>>> import numpy as np
>>> np.set_printoptions(precision=2, suppress=True, linewidth=100, sign=" ")
>>> X = np.load("run8.npy")
>>> X
array([[ 0,  2,  0,  2],
       [ 1,  3,  1,  3],
       [ 0,  2,  0,  2],
       [ 1,  3,  1,  3]])
>>> [round(float(x), 2) for x in np.linalg.svd(X, compute_uv=False)[:3]]
[7.4, 1.08, 0.0]
>>> np.round(np.linalg.norm(X, 2) / np.linalg.norm(X), 2)
np.float64(0.99)
>>> np.argsort(-np.linalg.norm(X, axis=0).round(6), kind="stable")[:3]
array([ 1,  3,  0])
>>> hat = np.triu(np.array([[0, 2, 1, -3], [3, -2, -1, 0], [1, 0, -3, -2], [0, -3, -3, -3]]), 1) + np.eye(4)
>>> out = hat @ X @ np.linalg.inv(hat)
>>> np.trace(out), np.trace(X)
(np.float64(6.0), np.int64(6))
>>> np.linalg.matrix_rank(out)
np.int64(2)
>>> out
array([[ -1.,   3.,   3.,   4.],
       [  1.,  -1.,  -1.,   2.],
       [ -2.,   0.,   0., -10.],
       [  1.,   1.,   1.,   8.]])
>>> np.round(np.poly(out), 2) + 0
array([ 1., -6., -8.,  0.,  0.])
>>> rk = np.linalg.matrix_rank(out)
>>> rk
np.int64(2)
>>> ns = np.linalg.svd(out)[2][rk:].T
>>> [int(np.linalg.matrix_rank(out[:i])) for i in range(1, len(out) + 1)]
[1, 2, 2, 2]
>>> [int(np.linalg.matrix_rank(np.delete(out, i, axis=0))) for i in range(4)]
[2, 2, 2, 2]
>>> np.allclose(out @ ns, 0)
True
>>> F = np.load("x.npy")
>>> F
array([[ 0.8 , -1.11, -1.97,  1.49,  1.8 ,  2.77,  1.49, -1.1 ],
       [ 0.67, -3.25, -3.61, -0.31,  0.8 ,  0.28, -0.53, -3.26],
       [-5.41,  3.91,  0.43,  9.7 ,  3.36,  4.4 , -1.03,  2.79],
       [-0.79,  1.18,  1.02,  0.69, -0.1 ,  0.72,  0.01,  1.03],
       [-1.44,  0.13, -1.49,  3.59,  1.38,  1.55, -0.54, -0.92],
       [ 5.88, -1.26,  1.15, -6.46, -2.1 , -1.08,  3.83, -1.03],
       [-3.73, -0.03, -2.4 ,  5.12,  2.18,  2.48, -2.61,  0.43],
       [-3.93,  0.76, -1.22,  5.08,  2.1 ,  1.63, -2.26,  0.63],
       [ 0.13,  0.63,  0.48,  0.77,  0.72,  0.88,  1.17,  0.33],
       [ 3.31, -1.59,  0.76, -6.49, -3.03, -3.61,  0.53, -1.31],
       [ 0.56, -0.46, -0.66,  0.51,  0.73,  0.78,  0.9 , -0.53],
       [-1.58,  0.49, -1.03,  3.23,  1.32,  2.51, -0.53,  0.34],
       [ 5.57, -0.79,  3.  , -9.7 , -4.72, -4.71,  2.03, -0.18],
       [ 2.65, -1.66, -0.59, -1.84,  0.29, -0.11,  1.98, -1.04],
       [-1.78, -0.01, -0.76,  2.75,  1.18,  0.39, -1.01, -0.53],
       [-0.06,  0.48,  0.64, -0.88, -0.98, -0.6 , -0.41,  0.06]])
>>> x0 = np.array([-2, -2, 0, 5, -2, -5, -4, 5])
>>> rhs = F @ x0
>>> try:
...     np.linalg.solve(F, rhs)
... except np.linalg.LinAlgError as e:
...     print("failed:", e)
... 
failed: Last 2 dimensions of the array must be square
>>> np.round(np.linalg.pinv(F) @ F, 2) + 0
array([[ 1.,  0.,  0.,  0.,  0.,  0.,  0.,  0.],
       [ 0.,  1.,  0.,  0.,  0.,  0.,  0.,  0.],
       [ 0.,  0.,  1.,  0.,  0.,  0.,  0.,  0.],
       [ 0.,  0.,  0.,  1.,  0.,  0.,  0.,  0.],
       [ 0.,  0.,  0.,  0.,  1.,  0.,  0.,  0.],
       [ 0.,  0.,  0.,  0.,  0.,  1.,  0.,  0.],
       [ 0.,  0.,  0.,  0.,  0.,  0.,  1.,  0.],
       [ 0.,  0.,  0.,  0.,  0.,  0.,  0.,  1.]])
>>> np.round(np.linalg.lstsq(F, rhs)[0], 2) + 0
array([-2., -2.,  0.,  5., -2., -5., -4.,  5.])
>>> np.round(np.linalg.solve(F.T @ F, F.T @ rhs), 2) + 0
array([-2., -2.,  0.,  5., -2., -5., -4.,  5.])
>>> rng = np.random.default_rng(712500)
>>> rhs = rhs + 0.05 * rng.normal(size=16)
>>> rhs
array([-20.88, -13.5 ,  40.87,   4.33,   7.66, -52.42,  28.98,  31.63,  -6.54, -20.49,  -9.22,
         6.91, -34.08, -24.34,  14.41,   1.66])
>>> beta, *_ = np.linalg.lstsq(F, rhs)
>>> [round(float(np.linalg.norm(np.linalg.solve(F.T @ F + lam * np.eye(8), F.T @ rhs))), 2) for lam in (0, 1, 10, 100)]
[10.15, 7.47, 6.22, 3.58]
>>> beta
array([-1.95, -1.84, -0.16,  4.99, -1.95, -5.09, -4.  ,  5.03])
>>> np.round(F.T @ (rhs - F @ beta), 2) + 0
array([ 0.,  0.,  0.,  0.,  0.,  0.,  0.,  0.])
>>> np.round(np.linalg.norm(rhs - F @ beta), 2)
np.float64(0.09)
>>> idx = F[:, 0] > np.median(F[:, 0])
>>> r0 = F[idx].mean(axis=0) - F[~idx].mean(axis=0)
>>> round((((F - F.mean(axis=0)) @ r0 > 0) == idx).mean(), 2)
np.float64(0.81)
>>> r0
array([ 4.79, -2.05,  0.42, -6.41, -1.99, -2.24,  2.47, -1.49])
>>> arr = np.load("arr.npy")
>>> arr
array([[ 1,  1,  1,  1,  1,  1,  1,  1],
       [ 1, -1,  1, -1,  1, -1,  1, -1],
       [ 1, -1, -1,  1,  1, -1, -1,  1]])
>>> r0 = np.array([-2, -1])
>>> np.cross(arr[0, :3], arr[1, :3])
array([ 2,  0, -2])
>>> np.correlate(arr[0], arr[1], "full")
array([-1,  0, -1,  0, -1,  0, -1,  0,  1,  0,  1,  0,  1,  0,  1])
>>> out = np.array([[2, 9, 5],
...     [1, 2, 4],
...     [3, 1, -2],
...     [3, -5, 8],
...     [5, 9, 5],
...     [-8, 0, 9],
...     [1, -2, -6],
...     [4, -4, -7]])
>>> np.einsum("ij->j", arr)
array([ 3, -1,  1,  1,  3, -1,  1,  1])
>>> np.linalg.matrix_rank(np.vstack([arr, out.T]))
np.int64(6)
>>> np.linalg.matrix_rank(arr @ out)
np.int64(3)
>>> out.T @ arr.T
array([[ 11,  11,  17],
       [ 10,  24,   8],
       [ 16, -12,   6]])
